$ python3 -q
>>> import numpy as np
>>> np.set_printoptions(precision=3, suppress=True, linewidth=100)
>>> J = np.loadtxt("x.csv", delimiter=",")
>>> J
array([[-0.6,  1. ,  0.2, -0.9, -0.2,  0.4, -0.4,  0.2,  0.4,  0.2,  1.7],
       [ 2.2, -0.7,  0.7, -1.3,  1.1, -0.5,  0.5,  2. , -0.2, -1.1,  0.2],
       [-1.3,  0.2, -0.6, -0.3,  0.8,  0.3, -0.1, -1.2,  0.1,  1.3, -0.1],
       [ 0.8, -1. , -0.1,  0.7, -1.7,  1. ,  0.8, -1. , -0.2,  0.7,  0.6],
       [ 0.4, -1.2, -1.6,  1.3,  1.3,  1.3, -0.5, -2.1,  0.8,  0.3,  0.9],
       [-0.4,  0.1, -0.6,  0.7,  0.1, -1.3, -0.2,  0.3, -0.8,  0.5,  0.1],
       [-0.5, -0.4, -1.5, -0.3, -0.1,  0. , -0.8, -1.4,  0.1,  0.3, -0.6],
       [-0.2,  0.3, -0.4, -0.3, -0.5,  0. ,  0.3,  1.5, -0.1, -0.5, -0.1],
       [ 0.8,  0.1,  0. ,  0.3,  1.8,  0.7,  2.2,  0.5,  0.2,  1.1, -0.1],
       [ 3. , -3.9, -3.3,  5.1,  0. ,  3. ,  6.3,  2.7,  3.6, -3.9, -0.9],
       [-0.4,  0.2, -0.3,  0.3,  0.3, -1.1,  0. ,  1. ,  0.7, -1.5,  0.3],
       [-1.1,  1.4, -1. , -1. ,  0.1, -0.5, -0.2,  0.4,  0.9,  1.1, -2.4],
       [-1. ,  0.4,  1. , -2.1, -1. ,  0.5,  1.3, -0.8, -0.3, -0.1, -1.3],
       [-1.5, -1.4,  1. ,  1. ,  0.8, -2. , -0.5, -2.1, -1. ,  1.2, -0.4],
       [ 0.4, -0.6,  1.1, -0.1,  0.8,  0.9, -0.7,  0.7, -0.9,  0.2,  1. ],
       [ 0.3, -0.7, -1.2,  0.1,  0.1,  0.8,  0.3, -0.3, -0.3,  1.4, -1.7],
       [-0.7,  0.8, -1.3, -0.5,  0.4, -1.7,  0.2,  0.5, -0.3, -0.7, -1.6],
       [ 1.3,  1. , -1.5,  0.6, -0.9, -0.4, -0.2, -0.2,  0.1,  0.1,  0.4],
       [ 2.5,  1.6,  1.1,  0.4,  0.6,  0.7,  0.3, -0.6, -1.3,  1.9, -0.2],
       [ 2.3, -0.6, -0.6, -0.8,  1.5, -0.2, -0.8, -2.2,  0.7, -0.1,  0.2],
       [-1.7, -0.7,  1.8,  0.8, -0.7, -0.9, -0.5,  0.1,  0.8, -1.9,  0.6],
       [ 1.8, -0.4, -0.6, -0.4,  0.4,  1.3, -1.4, -1.3,  0.5, -0.4, -0.9],
       [-0.9, -0.9, -0.2,  1.8,  0.6,  1.4, -0.2, -0.2, -0.7, -1.5,  0.2]])
>>> vec = np.array([-7, 1, -2, -2, 0, 0, -9, 5, -1, 7, -5])
>>> target = J @ vec
>>> np.round(np.linalg.lstsq(J, target)[0], 3) + 0
array([-7.,  1., -2., -2.,  0.,  0., -9.,  5., -1.,  7., -5.])
>>> np.round(np.linalg.solve(J.T @ J, J.T @ target), 3) + 0
array([-7.,  1., -2., -2.,  0.,  0., -9.,  5., -1.,  7., -5.])
>>> rng = np.random.default_rng(9895)
>>> target = target + 0.05 * rng.normal(size=23)
>>> target
array([  3.781, -17.965,  15.601, -17.868, -12.518,   9.786,  11.916,   4.995, -15.43 , -98.014,
        -4.66 ,  35.791,   0.079,  10.539,   1.641,  13.781,  13.368,  -6.903,  -8.972, -20.101,
        -6.024,  -3.632,  -7.814])
>>> b, *_ = np.linalg.lstsq(J, target)
>>> np.round(J.T @ (target - J @ b), 3) + 0
array([0., 0., 0., 0., 0., 0., 0., 0., 0., 0., 0.])
>>> np.round(np.linalg.norm(target - J @ b), 3)
np.float64(0.156)
>>> m1 = np.loadtxt("block9.csv", delimiter=",")
>>> m1
array([[0.25 , 0.167, 0.083, 0.167, 0.   , 0.083, 0.   , 0.083, 0.083, 0.083],
       [0.111, 0.111, 0.111, 0.111, 0.111, 0.   , 0.111, 0.   , 0.111, 0.222],
       [0.   , 0.091, 0.273, 0.091, 0.   , 0.091, 0.091, 0.091, 0.182, 0.091],
       [0.   , 0.2  , 0.   , 0.3  , 0.1  , 0.1  , 0.1  , 0.1  , 0.1  , 0.   ],
       [0.   , 0.133, 0.133, 0.133, 0.133, 0.133, 0.067, 0.133, 0.067, 0.067],
       [0.077, 0.077, 0.   , 0.154, 0.077, 0.154, 0.154, 0.077, 0.154, 0.077],
       [0.125, 0.125, 0.062, 0.062, 0.062, 0.062, 0.188, 0.062, 0.125, 0.125],
       [0.125, 0.062, 0.125, 0.   , 0.125, 0.125, 0.125, 0.188, 0.062, 0.062],
       [0.077, 0.154, 0.077, 0.077, 0.154, 0.154, 0.   , 0.154, 0.154, 0.   ],
       [0.154, 0.077, 0.077, 0.077, 0.154, 0.077, 0.077, 0.077, 0.   , 0.231]])
>>> gram = np.cov(J, rowvar=False)
>>> np.linalg.eigvalsh(gram)[::-1]
array([7.109, 2.071, 1.678, 1.467, 0.99 , 0.782, 0.656, 0.513, 0.386, 0.25 , 0.157])
>>> np.polyfit(J[:, 4], J[:, 10], 1)
array([ 0.056, -0.192])
>>> np.median(J, axis=0)
array([-0.2, -0.4, -0.4,  0.1,  0.3,  0.3, -0.2, -0.2,  0.1,  0.2, -0.1])
>>> out = m1 / np.sqrt((m1 ** 2).mean(axis=1, keepdims=True))
>>> np.linalg.norm(out, axis=1)
array([3.162, 3.162, 3.162, 3.162, 3.162, 3.162, 3.162, 3.162, 3.162, 3.162])
>>> z = rng.permutation(10)
>>> out = m1[:, z] * rng.choice([-1, 1], 10)
>>> out
array([[ 0.   , -0.083, -0.25 ,  0.   ,  0.167, -0.083, -0.167,  0.083, -0.083,  0.083],
       [ 0.111, -0.111, -0.111,  0.111,  0.111, -0.111, -0.111,  0.   , -0.   ,  0.222],
       [ 0.   , -0.273, -0.   ,  0.091,  0.091, -0.182, -0.091,  0.091, -0.091,  0.091],
       [ 0.1  , -0.   , -0.   ,  0.1  ,  0.2  , -0.1  , -0.3  ,  0.1  , -0.1  ,  0.   ],
       [ 0.133, -0.133, -0.   ,  0.067,  0.133, -0.067, -0.133,  0.133, -0.133,  0.067],
       [ 0.077, -0.   , -0.077,  0.154,  0.077, -0.154, -0.154,  0.154, -0.077,  0.077],
       [ 0.062, -0.062, -0.125,  0.188,  0.125, -0.125, -0.062,  0.062, -0.062,  0.125],
       [ 0.125, -0.125, -0.125,  0.125,  0.062, -0.062, -0.   ,  0.125, -0.188,  0.062],
       [ 0.154, -0.077, -0.077,  0.   ,  0.154, -0.154, -0.077,  0.154, -0.154,  0.   ],
       [ 0.154, -0.077, -0.154,  0.077,  0.077, -0.   , -0.077,  0.077, -0.077,  0.231]])
>>> U, _, vt = np.linalg.svd(m1.T @ out)
>>> z
array([4, 2, 0, 6, 1, 8, 3, 5, 7, 9])
>>> np.round(np.linalg.lstsq(m1, out)[0], 3) + 0
array([[ 0.,  0., -1.,  0.,  0.,  0.,  0.,  0.,  0.,  0.],
       [ 0.,  0.,  0.,  0.,  1.,  0.,  0.,  0.,  0.,  0.],
       [ 0., -1.,  0.,  0.,  0.,  0.,  0.,  0.,  0.,  0.],
       [ 0.,  0.,  0.,  0.,  0.,  0., -1.,  0.,  0.,  0.],
       [ 1.,  0.,  0.,  0.,  0.,  0.,  0.,  0.,  0.,  0.],
       [ 0.,  0.,  0.,  0.,  0.,  0.,  0.,  1.,  0.,  0.],
       [ 0.,  0.,  0.,  1.,  0.,  0.,  0.,  0.,  0.,  0.],
       [ 0.,  0.,  0.,  0.,  0.,  0.,  0.,  0., -1.,  0.],
       [ 0.,  0.,  0.,  0.,  0., -1.,  0.,  0.,  0.,  0.],
       [ 0.,  0.,  0.,  0.,  0.,  0.,  0.,  0.,  0.,  1.]])
>>> round(np.linalg.det(m1), 3)
np.float64(-0.0)
>>> np.linalg.determinant(m1)
Traceback (most recent call last):
  File "<python-input-29>", line 1, in <module>
    np.linalg.determinant(m1)
    ^^^^^^^^^^^^^^^^^^^^^
AttributeError: module 'numpy.linalg' has no attribute 'determinant'
>>> z = rng.permutation(10)
>>> z
array([4, 7, 3, 5, 6, 9, 0, 8, 2, 1])
>>> out = m1[z][:, z]
>>> out
array([[0.133, 0.133, 0.133, 0.133, 0.067, 0.067, 0.   , 0.067, 0.133, 0.133],
       [0.125, 0.188, 0.   , 0.125, 0.125, 0.062, 0.125, 0.062, 0.125, 0.062],
       [0.1  , 0.1  , 0.3  , 0.1  , 0.1  , 0.   , 0.   , 0.1  , 0.   , 0.2  ],
       [0.077, 0.077, 0.154, 0.154, 0.154, 0.077, 0.077, 0.154, 0.   , 0.077],
       [0.062, 0.062, 0.062, 0.062, 0.188, 0.125, 0.125, 0.125, 0.062, 0.125],
       [0.154, 0.077, 0.077, 0.077, 0.077, 0.231, 0.154, 0.   , 0.077, 0.077],
       [0.   , 0.083, 0.167, 0.083, 0.   , 0.083, 0.25 , 0.083, 0.083, 0.167],
       [0.154, 0.154, 0.077, 0.154, 0.   , 0.   , 0.077, 0.154, 0.077, 0.154],
       [0.   , 0.091, 0.091, 0.091, 0.091, 0.091, 0.   , 0.182, 0.273, 0.091],
       [0.111, 0.   , 0.111, 0.   , 0.111, 0.222, 0.111, 0.111, 0.111, 0.111]])
>>> np.sort(np.abs(np.linalg.eigvals(out)))
array([0.038, 0.062, 0.063, 0.117, 0.117, 0.174, 0.206, 0.206, 0.233, 1.   ])
